% python3 -q
>>> import numpy as np
>>> import numpy.linalg as la
>>> np.set_printoptions(precision=1, suppress=True, linewidth=160, floatmode="fixed")
>>> rnd = lambda a: np.round(a, 1) + 0
>>> A = np.load("dump.npy")
>>> rnd(A)
array([[ 0.5, -0.4, -0.2, -0.2, -0.2, -0.5, -0.1, -0.2, -0.4, -0.2, -0.1, -0.1],
       [-0.4,  0.7, -0.2, -0.2, -0.2, -0.4, -0.1, -0.2, -0.3, -0.2, -0.1, -0.1],
       [-0.2, -0.2,  0.9, -0.1, -0.1, -0.2,  0.0, -0.1, -0.2, -0.1,  0.0,  0.0],
       [-0.2, -0.2, -0.1,  0.9, -0.1, -0.2,  0.0, -0.1, -0.2, -0.1,  0.0,  0.0],
       [-0.2, -0.2, -0.1, -0.1,  0.9, -0.2,  0.0, -0.1, -0.2, -0.1,  0.0,  0.0],
       [-0.5, -0.4, -0.2, -0.2, -0.2,  0.5, -0.1, -0.2, -0.4, -0.2, -0.1, -0.1],
       [-0.1, -0.1,  0.0,  0.0,  0.0, -0.1,  1.0,  0.0, -0.1,  0.0,  0.0,  0.0],
       [-0.2, -0.2, -0.1, -0.1, -0.1, -0.2,  0.0,  0.9, -0.2, -0.1,  0.0,  0.0],
       [-0.4, -0.3, -0.2, -0.2, -0.2, -0.4, -0.1, -0.2,  0.7, -0.2, -0.1, -0.1],
       [-0.2, -0.2, -0.1, -0.1, -0.1, -0.2,  0.0, -0.1, -0.2,  0.9,  0.0,  0.0],
       [-0.1, -0.1,  0.0,  0.0,  0.0, -0.1,  0.0,  0.0, -0.1,  0.0,  1.0,  0.0],
       [-0.1, -0.1,  0.0,  0.0,  0.0, -0.1,  0.0,  0.0, -0.1,  0.0,  0.0,  1.0]])
>>> w, V = la.eigh(A)
>>> x = np.array([-1, -3, 2, -2, -3, -3, -3, -2, 0, 1, -2, 1])
>>> rnd(la.eigvalsh(A[1:, 1:]))
array([-0.5,  1.0,  1.0,  1.0,  1.0,  1.0,  1.0,  1.0,  1.0,  1.0,  1.0])
>>> rnd(x @ A @ x)
np.float64(19.5)
>>> rnd(x @ A @ x / (x @ x)), w[0], rnd(w[-1])
(np.float64(0.4), np.float64(-1.0), np.float64(1.0))
>>> rnd(V * np.maximum(w, 0) @ V.T)
array([[ 0.8, -0.2, -0.1, -0.1, -0.1, -0.3,  0.0, -0.1, -0.2, -0.1,  0.0,  0.0],
       [-0.2,  0.9, -0.1, -0.1, -0.1, -0.2,  0.0, -0.1, -0.1, -0.1,  0.0,  0.0],
       [-0.1, -0.1,  1.0,  0.0,  0.0, -0.1,  0.0,  0.0, -0.1,  0.0,  0.0,  0.0],
       [-0.1, -0.1,  0.0,  1.0,  0.0, -0.1,  0.0,  0.0, -0.1,  0.0,  0.0,  0.0],
       [-0.1, -0.1,  0.0,  0.0,  1.0, -0.1,  0.0,  0.0, -0.1,  0.0,  0.0,  0.0],
       [-0.3, -0.2, -0.1, -0.1, -0.1,  0.7,  0.0, -0.1, -0.2, -0.1,  0.0,  0.0],
       [ 0.0,  0.0,  0.0,  0.0,  0.0,  0.0,  1.0,  0.0,  0.0,  0.0,  0.0,  0.0],
       [-0.1, -0.1,  0.0,  0.0,  0.0, -0.1,  0.0,  1.0, -0.1,  0.0,  0.0,  0.0],
       [-0.2, -0.1, -0.1, -0.1, -0.1, -0.2,  0.0, -0.1,  0.9, -0.1,  0.0,  0.0],
       [-0.1, -0.1,  0.0,  0.0,  0.0, -0.1,  0.0,  0.0, -0.1,  1.0,  0.0,  0.0],
       [ 0.0,  0.0,  0.0,  0.0,  0.0,  0.0,  0.0,  0.0,  0.0,  0.0,  1.0,  0.0],
       [ 0.0,  0.0,  0.0,  0.0,  0.0,  0.0,  0.0,  0.0,  0.0,  0.0,  0.0,  1.0]])
>>> A.inv()
Traceback (most recent call last):
  File "<python-input-12>", line 1, in <module>
    A.inv()
    ^^^^^
AttributeError: 'numpy.ndarray' object has no attribute 'inv'
>>> rnd(la.det(A))
np.float64(-1.0)
>>> rnd(np.trace(A))
np.float64(10.0)
>>> rnd(np.sort(np.abs(la.eigvals(A))))
array([1.0, 1.0, 1.0, 1.0, 1.0, 1.0, 1.0, 1.0, 1.0, 1.0, 1.0, 1.0])
>>> np.allclose(A, A.T)
True
>>> rnd((A + A.T) / 2)
array([[ 0.5, -0.4, -0.2, -0.2, -0.2, -0.5, -0.1, -0.2, -0.4, -0.2, -0.1, -0.1],
       [-0.4,  0.7, -0.2, -0.2, -0.2, -0.4, -0.1, -0.2, -0.3, -0.2, -0.1, -0.1],
       [-0.2, -0.2,  0.9, -0.1, -0.1, -0.2,  0.0, -0.1, -0.2, -0.1,  0.0,  0.0],
       [-0.2, -0.2, -0.1,  0.9, -0.1, -0.2,  0.0, -0.1, -0.2, -0.1,  0.0,  0.0],
       [-0.2, -0.2, -0.1, -0.1,  0.9, -0.2,  0.0, -0.1, -0.2, -0.1,  0.0,  0.0],
       [-0.5, -0.4, -0.2, -0.2, -0.2,  0.5, -0.1, -0.2, -0.4, -0.2, -0.1, -0.1],
       [-0.1, -0.1,  0.0,  0.0,  0.0, -0.1,  1.0,  0.0, -0.1,  0.0,  0.0,  0.0],
       [-0.2, -0.2, -0.1, -0.1, -0.1, -0.2,  0.0,  0.9, -0.2, -0.1,  0.0,  0.0],
       [-0.4, -0.3, -0.2, -0.2, -0.2, -0.4, -0.1, -0.2,  0.7, -0.2, -0.1, -0.1],
       [-0.2, -0.2, -0.1, -0.1, -0.1, -0.2,  0.0, -0.1, -0.2,  0.9,  0.0,  0.0],
       [-0.1, -0.1,  0.0,  0.0,  0.0, -0.1,  0.0,  0.0, -0.1,  0.0,  1.0,  0.0],
       [-0.1, -0.1,  0.0,  0.0,  0.0, -0.1,  0.0,  0.0, -0.1,  0.0,  0.0,  1.0]])
>>> rnd(np.abs(la.eigvals(A)).max())
np.float64(1.0)
>>> q, Rm = la.qr(A)
>>> rnd(q @ Rm)
array([[ 0.5, -0.4, -0.2, -0.2, -0.2, -0.5, -0.1, -0.2, -0.4, -0.2, -0.1, -0.1],
       [-0.4,  0.7, -0.2, -0.2, -0.2, -0.4, -0.1, -0.2, -0.3, -0.2, -0.1, -0.1],
       [-0.2, -0.2,  0.9, -0.1, -0.1, -0.2,  0.0, -0.1, -0.2, -0.1,  0.0,  0.0],
       [-0.2, -0.2, -0.1,  0.9, -0.1, -0.2,  0.0, -0.1, -0.2, -0.1,  0.0,  0.0],
       [-0.2, -0.2, -0.1, -0.1,  0.9, -0.2,  0.0, -0.1, -0.2, -0.1,  0.0,  0.0],
       [-0.5, -0.4, -0.2, -0.2, -0.2,  0.5, -0.1, -0.2, -0.4, -0.2, -0.1, -0.1],
       [-0.1, -0.1,  0.0,  0.0,  0.0, -0.1,  1.0,  0.0, -0.1,  0.0,  0.0,  0.0],
       [-0.2, -0.2, -0.1, -0.1, -0.1, -0.2,  0.0,  0.9, -0.2, -0.1,  0.0,  0.0],
       [-0.4, -0.3, -0.2, -0.2, -0.2, -0.4, -0.1, -0.2,  0.7, -0.2, -0.1, -0.1],
       [-0.2, -0.2, -0.1, -0.1, -0.1, -0.2,  0.0, -0.1, -0.2,  0.9,  0.0,  0.0],
       [-0.1, -0.1,  0.0,  0.0,  0.0, -0.1,  0.0,  0.0, -0.1,  0.0,  1.0,  0.0],
       [-0.1, -0.1,  0.0,  0.0,  0.0, -0.1,  0.0,  0.0, -0.1,  0.0,  0.0,  1.0]])
>>> rnd(np.abs(np.diag(Rm)))
array([1.0, 1.0, 1.0, 1.0, 1.0, 1.0, 1.0, 1.0, 1.0, 1.0, 1.0, 1.0])
>>> q.shape, Rm.shape
((12, 12), (12, 12))
>>> np.trace(q @ q.T)
np.float64(12.0)
>>> x = np.array([-1, -2, -2, 2, 1, 2, 0, -1, -3, -1, 2, 3])
>>> target = A @ x
>>> rnd(target)
array([ 0.1, -1.2, -1.5,  2.5,  1.5,  3.1,  0.2, -0.5, -2.2, -0.5,  2.2,  3.2])
>>> rnd(la.solve(A, A[:, 7]))
array([0.0, 0.0, 0.0, 0.0, 0.0, 0.0, 0.0, 1.0, 0.0, 0.0, 0.0, 0.0])
>>> rnd(la.solve(A.T, A[5]))
array([0.0, 0.0, 0.0, 0.0, 0.0, 1.0, 0.0, 0.0, 0.0, 0.0, 0.0, 0.0])
>>> rnd(la.solve(A, target))
array([-1.0, -2.0, -2.0,  2.0,  1.0,  2.0,  0.0, -1.0, -3.0, -1.0,  2.0,  3.0])
>>> q, V = la.qr(A[:, :1])[0], la.qr(A[:, 1:])[0]
>>> sigma = la.svd(q.T @ V, compute_uv=False)
>>> rnd(sigma)
array([0.0])
>>> rnd(np.degrees(np.arccos(sigma.clip(0, 1))))
array([90.0])
>>> J = np.load("run2.npy")
>>> J
array([[4.0, 1.0, 0.0, 0.0, 0.0, 0.0, 0.0, 0.0, 0.0, 0.0, 0.0, 0.0, 0.0],
       [0.0, 4.0, 1.0, 0.0, 0.0, 0.0, 0.0, 0.0, 0.0, 0.0, 0.0, 0.0, 0.0],
       [0.0, 0.0, 4.0, 1.0, 0.0, 0.0, 0.0, 0.0, 0.0, 0.0, 0.0, 0.0, 0.0],
       [0.0, 0.0, 0.0, 4.0, 1.0, 0.0, 0.0, 0.0, 0.0, 0.0, 0.0, 0.0, 0.0],
       [0.0, 0.0, 0.0, 0.0, 4.0, 1.0, 0.0, 0.0, 0.0, 0.0, 0.0, 0.0, 0.0],
       [0.0, 0.0, 0.0, 0.0, 0.0, 4.0, 1.0, 0.0, 0.0, 0.0, 0.0, 0.0, 0.0],
       [0.0, 0.0, 0.0, 0.0, 0.0, 0.0, 4.0, 1.0, 0.0, 0.0, 0.0, 0.0, 0.0],
       [0.0, 0.0, 0.0, 0.0, 0.0, 0.0, 0.0, 4.0, 1.0, 0.0, 0.0, 0.0, 0.0],
       [0.0, 0.0, 0.0, 0.0, 0.0, 0.0, 0.0, 0.0, 4.0, 1.0, 0.0, 0.0, 0.0],
       [0.0, 0.0, 0.0, 0.0, 0.0, 0.0, 0.0, 0.0, 0.0, 4.0, 1.0, 0.0, 0.0],
       [0.0, 0.0, 0.0, 0.0, 0.0, 0.0, 0.0, 0.0, 0.0, 0.0, 4.0, 1.0, 0.0],
       [0.0, 0.0, 0.0, 0.0, 0.0, 0.0, 0.0, 0.0, 0.0, 0.0, 0.0, 4.0, 1.0],
       [0.0, 0.0, 0.0, 0.0, 0.0, 0.0, 0.0, 0.0, 0.0, 0.0, 0.0, 0.0, 4.0]])
>>> [int(la.matrix_rank(la.matrix_power(J, p))) for p in range(1, 14)]
[13, 13, 13, 13, 13, 13, 13, 13, 13, 13, 13, 13, 13]
>>> la.matrix_rank(J - J[0, 0] * np.eye(13))
np.int64(12)
>>> x = np.array([2, -2, 1, -1, 3, 3, -2, -2, 0, 3, 1, 1, 1])
>>> h = np.maximum(J @ x, 0)
>>> np.maximum(J @ x, 0) - np.maximum(-J @ x, 0)
array([  6.0,  -7.0,   3.0,  -1.0,  15.0,  10.0, -10.0,  -8.0,   3.0,  13.0,   5.0,   5.0,   4.0])
>>> J.T @ h
array([24.0,  6.0, 12.0,  3.0, 60.0, 55.0, 10.0,  0.0, 12.0, 55.0, 33.0, 25.0, 21.0])
>>> h
array([ 6.0,  0.0,  3.0,  0.0, 15.0, 10.0,  0.0,  0.0,  3.0, 13.0,  5.0,  5.0,  4.0])
>>> rnd(np.tanh(J @ x))
array([ 1.0, -1.0,  1.0, -0.8,  1.0,  1.0, -1.0, -1.0,  1.0,  1.0,  1.0,  1.0,  1.0])
>>> rng = np.random.default_rng(17)
>>> Y = J + rng.integers(-2, 3, (13, 9)) @ rng.integers(-2, 3, (9, 13))
>>> Y
array([[  7.0,  -3.0,   3.0,  12.0,  -2.0,   1.0,   1.0,   7.0,   2.0,  -7.0,   6.0,   4.0,   4.0],
       [  1.0,   4.0,  -8.0,  -9.0,   3.0,  -1.0,  -2.0,  -1.0,  -4.0,  -5.0,  -1.0,   1.0,   2.0],
       [  0.0,   1.0,   1.0, -12.0,  12.0,   1.0, -12.0,   4.0,   7.0,  13.0,  -7.0,  -1.0,  -7.0],
       [ -1.0,   4.0,   0.0,  10.0,   2.0,   8.0,   0.0,  -2.0,  -3.0,  -1.0,   1.0,  -6.0,  -3.0],
       [  5.0,   2.0,   6.0,   0.0,   7.0,  -3.0,  -3.0,   3.0,   3.0,  13.0,   1.0,  -3.0,   0.0],
       [  1.0,   0.0,  -5.0,  -3.0,  -1.0,  -5.0,   3.0,   1.0,  -4.0,  -2.0,   0.0,   0.0,   7.0],
       [ -6.0,  -6.0, -13.0,  -1.0,   3.0,   9.0,  -3.0,   9.0,  -3.0,  -4.0,  -4.0,  -7.0,   2.0],
       [  3.0,   0.0,  -2.0,  -3.0,  -9.0,  -2.0,  -2.0,   5.0,  -6.0,  -4.0,   9.0,  -8.0,  11.0],
       [  4.0,   4.0,  -2.0,  -3.0,   8.0,   0.0,   1.0,  -3.0,   8.0,   7.0,  -6.0,  -2.0,  -5.0],
       [ -4.0,   3.0,   5.0,   7.0,  -5.0,  -1.0,   1.0,  -1.0,  -3.0,  -4.0,   7.0,   4.0,   1.0],
       [-11.0, -10.0,   4.0,   8.0, -10.0,   0.0,  -4.0,  11.0,   5.0,  -2.0,   5.0,   1.0,   5.0],
       [ 11.0,   4.0,   0.0,   7.0,   7.0,  -6.0,   3.0,   3.0,   3.0,   0.0,   2.0,   5.0,   4.0],
       [  4.0,   0.0,   0.0,  -6.0,  -4.0, -10.0,  -1.0,   2.0,   4.0,   4.0,   1.0,  -5.0,  12.0]])
>>> np.abs(Y - J).sum(axis=1)
array([56.0, 39.0, 81.0, 36.0, 46.0, 35.0, 73.0, 61.0, 48.0, 49.0, 71.0, 50.0, 49.0])
>>> la.matrix_rank(Y - J, tol=1e-8)
np.int64(9)
>>> Y = np.array([[-3, 3, 1],
...     [-1, 0, -3],
...     [0, 3, 1],
...     [0, -1, 2],
...     [2, -2, -2],
...     [-3, 2, 1],
...     [3, 2, -2],
...     [0, -1, 2],
...     [-2, 0, -2],
...     [-2, 0, -1],
...     [0, 2, -3],
...     [-2, -1, -2],
...     [-2, -2, -2]])
>>> np.einsum("ik,kj->ij", J, Y)
array([[-13.0,  12.0,   1.0],
       [ -4.0,   3.0, -11.0],
       [  0.0,  11.0,   6.0],
       [  2.0,  -6.0,   6.0],
       [  5.0,  -6.0,  -7.0],
       [ -9.0,  10.0,   2.0],
       [ 12.0,   7.0,  -6.0],
       [ -2.0,  -4.0,   6.0],
       [-10.0,   0.0,  -9.0],
       [ -8.0,   2.0,  -7.0],
       [ -2.0,   7.0, -14.0],
       [-10.0,  -6.0, -10.0],
       [ -8.0,  -8.0,  -8.0]])
>>> np.einsum("ij,ij->i", J, J)
array([17.0, 17.0, 17.0, 17.0, 17.0, 17.0, 17.0, 17.0, 17.0, 17.0, 17.0, 17.0, 16.0])
>>> Y.T @ J.T
array([[-13.0,  -4.0,   0.0,   2.0,   5.0,  -9.0,  12.0,  -2.0, -10.0,  -8.0,  -2.0, -10.0,  -8.0],
       [ 12.0,   3.0,  11.0,  -6.0,  -6.0,  10.0,   7.0,  -4.0,   0.0,   2.0,   7.0,  -6.0,  -8.0],
       [  1.0, -11.0,   6.0,   6.0,  -7.0,   2.0,  -6.0,   6.0,  -9.0,  -7.0, -14.0, -10.0,  -8.0]])
>>> np.vstack([J, Y.T]).shape
(16, 13)
>>> la.matrix_rank(np.vstack([J, Y.T]))
np.int64(13)
>>> Y = J[0, 0] * J[1:] - np.outer(J[1:, 0], J[0])
>>> Y
array([[ 0.0, 16.0,  4.0,  0.0,  0.0,  0.0,  0.0,  0.0,  0.0,  0.0,  0.0,  0.0,  0.0],
       [ 0.0,  0.0, 16.0,  4.0,  0.0,  0.0,  0.0,  0.0,  0.0,  0.0,  0.0,  0.0,  0.0],
       [ 0.0,  0.0,  0.0, 16.0,  4.0,  0.0,  0.0,  0.0,  0.0,  0.0,  0.0,  0.0,  0.0],
       [ 0.0,  0.0,  0.0,  0.0, 16.0,  4.0,  0.0,  0.0,  0.0,  0.0,  0.0,  0.0,  0.0],
       [ 0.0,  0.0,  0.0,  0.0,  0.0, 16.0,  4.0,  0.0,  0.0,  0.0,  0.0,  0.0,  0.0],
       [ 0.0,  0.0,  0.0,  0.0,  0.0,  0.0, 16.0,  4.0,  0.0,  0.0,  0.0,  0.0,  0.0],
       [ 0.0,  0.0,  0.0,  0.0,  0.0,  0.0,  0.0, 16.0,  4.0,  0.0,  0.0,  0.0,  0.0],
       [ 0.0,  0.0,  0.0,  0.0,  0.0,  0.0,  0.0,  0.0, 16.0,  4.0,  0.0,  0.0,  0.0],
       [ 0.0,  0.0,  0.0,  0.0,  0.0,  0.0,  0.0,  0.0,  0.0, 16.0,  4.0,  0.0,  0.0],
       [ 0.0,  0.0,  0.0,  0.0,  0.0,  0.0,  0.0,  0.0,  0.0,  0.0, 16.0,  4.0,  0.0],
       [ 0.0,  0.0,  0.0,  0.0,  0.0,  0.0,  0.0,  0.0,  0.0,  0.0,  0.0, 16.0,  4.0],
       [ 0.0,  0.0,  0.0,  0.0,  0.0,  0.0,  0.0,  0.0,  0.0,  0.0,  0.0,  0.0, 16.0]])
>>> la.matrix_rank(Y), la.matrix_rank(J)
(np.int64(12), np.int64(13))
